$ python3 -q
>>> import numpy as np
>>> np.set_printoptions(precision=3, suppress=True, linewidth=160)
>>> data = np.loadtxt("run9.csv", delimiter=",")
>>> data
array([[0.6  , 0.2  , 0.   , 0.2  ],
       [0.2  , 0.4  , 0.4  , 0.   ],
       [0.   , 0.5  , 0.5  , 0.   ],
       [0.167, 0.167, 0.333, 0.333]])
>>> B = np.array([[1, 1, -2], [5, 5, -4]])
>>> C = np.kron(B, data)
>>> np.linalg.matrix_rank(C)
np.int64(8)
>>> C
array([[ 0.6  ,  0.2  ,  0.   ,  0.2  ,  0.6  ,  0.2  ,  0.   ,  0.2  , -1.2  , -0.4  , -0.   , -0.4  ],
       [ 0.2  ,  0.4  ,  0.4  ,  0.   ,  0.2  ,  0.4  ,  0.4  ,  0.   , -0.4  , -0.8  , -0.8  , -0.   ],
       [ 0.   ,  0.5  ,  0.5  ,  0.   ,  0.   ,  0.5  ,  0.5  ,  0.   , -0.   , -1.   , -1.   , -0.   ],
       [ 0.167,  0.167,  0.333,  0.333,  0.167,  0.167,  0.333,  0.333, -0.334, -0.334, -0.666, -0.666],
       [ 3.   ,  1.   ,  0.   ,  1.   ,  3.   ,  1.   ,  0.   ,  1.   , -2.4  , -0.8  , -0.   , -0.8  ],
       [ 1.   ,  2.   ,  2.   ,  0.   ,  1.   ,  2.   ,  2.   ,  0.   , -0.8  , -1.6  , -1.6  , -0.   ],
       [ 0.   ,  2.5  ,  2.5  ,  0.   ,  0.   ,  2.5  ,  2.5  ,  0.   , -0.   , -2.   , -2.   , -0.   ],
       [ 0.835,  0.835,  1.665,  1.665,  0.835,  0.835,  1.665,  1.665, -0.668, -0.668, -1.332, -1.332]])
>>> C.shape
(8, 12)
>>> E = np.loadtxt("out9.csv", delimiter=",")
>>> E
array([[  1.6,  -9.5,  -1.1],
       [  1. , -10.5,  -0.1],
       [  0.6,   0.5,  -0.5]])
>>> O, R = np.linalg.qr(E)
>>> round(np.trace(O @ O.T), 3)
np.float64(3.0)
>>> np.allclose(R.T @ R, E.T @ E)
True
>>> np.round(abs(R[0, 0]), 3), np.round(np.linalg.norm(E[:, 0]), 3)
(np.float64(1.98), np.float64(1.98))
>>> np.round(O.T @ O, 3) + 0
array([[1., 0., 0.],
       [0., 1., 0.],
       [0., 0., 1.]])
>>> O.shape, R.shape
((3, 3), (3, 3))
>>> t = np.radians(180)
>>> R = np.eye(3)
>>> R[1, 1] = R[0, 0] = np.cos(t)
>>> R[1, 0], R[0, 1] = -np.sin(t), np.sin(t)
>>> R.round(3) + 0
array([[-1.,  0.,  0.],
       [ 0., -1.,  0.],
       [ 0.,  0.,  1.]])
>>> B = E @ R.T
>>> np.allclose(E @ E.T, B @ B.T)
True
>>> round(float(np.linalg.det(R)), 3), np.trace(R)
(1.0, np.float64(-1.0))
>>> B
array([[-1.6,  9.5, -1.1],
       [-1. , 10.5, -0.1],
       [-0.6, -0.5, -0.5]])
>>> np.abs(B - E).max(axis=0)
array([ 3.2, 21. ,  0. ])
>>> np.allclose(np.linalg.norm(E, axis=1), np.linalg.norm(B, axis=1))
True
>>> mat = np.load("mat.npy")
>>> mat
array([[ 1,  0,  0,  0,  0,  0,  0],
       [ 3,  1,  0,  0,  0,  0,  0],
       [ 0, -3,  1,  0,  0,  0,  0],
       [ 3, -3, -1,  1,  0,  0,  0],
       [-1,  1,  1, -1,  1,  0,  0],
       [ 0, -1,  2,  3,  0,  1,  0],
       [ 2, -1, -1,  1, -2,  2,  1]])
>>> # triangular: eigenvalues sit on the diagonal
>>> rng = np.random.default_rng(6044)
>>> labels = rng.permutation(7)
>>> labels
array([0, 1, 4, 2, 5, 6, 3])
>>> B = mat[labels][:, labels]
>>> round(np.linalg.det(B), 3), round(float(np.linalg.det(mat[labels])), 3)
(np.float64(1.0), 1.0)
>>> np.sort(np.abs(np.linalg.eigvals(B)))
array([1., 1., 1., 1., 1., 1., 1.])
>>> np.diag(B)
array([1, 1, 1, 1, 1, 1, 1])
>>> x0 = np.array([3, 9, 8, 5, 4, 8, 6])
>>> a = np.maximum(mat @ x0, 0)
>>> np.maximum(mat @ (3 * x0), 0)
array([ 9, 54,  0,  0, 39, 90, 24])
>>> np.maximum(mat @ x0, 0) - np.maximum(-mat @ x0, 0)
array([  3,  18, -19, -21,  13,  30,   8])
>>> np.tanh(mat @ x0)
array([ 0.995,  1.   , -1.   , -1.   ,  1.   ,  1.   ,  1.   ])
>>> np.linalg.matrix_power(mat, 3)
array([[  1,   0,   0,   0,   0,   0,   0],
       [  9,   1,   0,   0,   0,   0,   0],
       [-27,  -9,   1,   0,   0,   0,   0],
       [ -9,   0,  -3,   1,   0,   0,   0],
       [ -3,   0,   6,  -3,   1,   0,   0],
       [-27, -39,  -3,   9,   0,   1,   0],
       [ 24, -42,  -8,  27,  -6,   6,   1]])
>>> round(np.linalg.det(mat), 3)
np.float64(1.0)
>>> np.trace(mat)
np.int64(7)
>>> np.allclose(mat, mat.T)
False
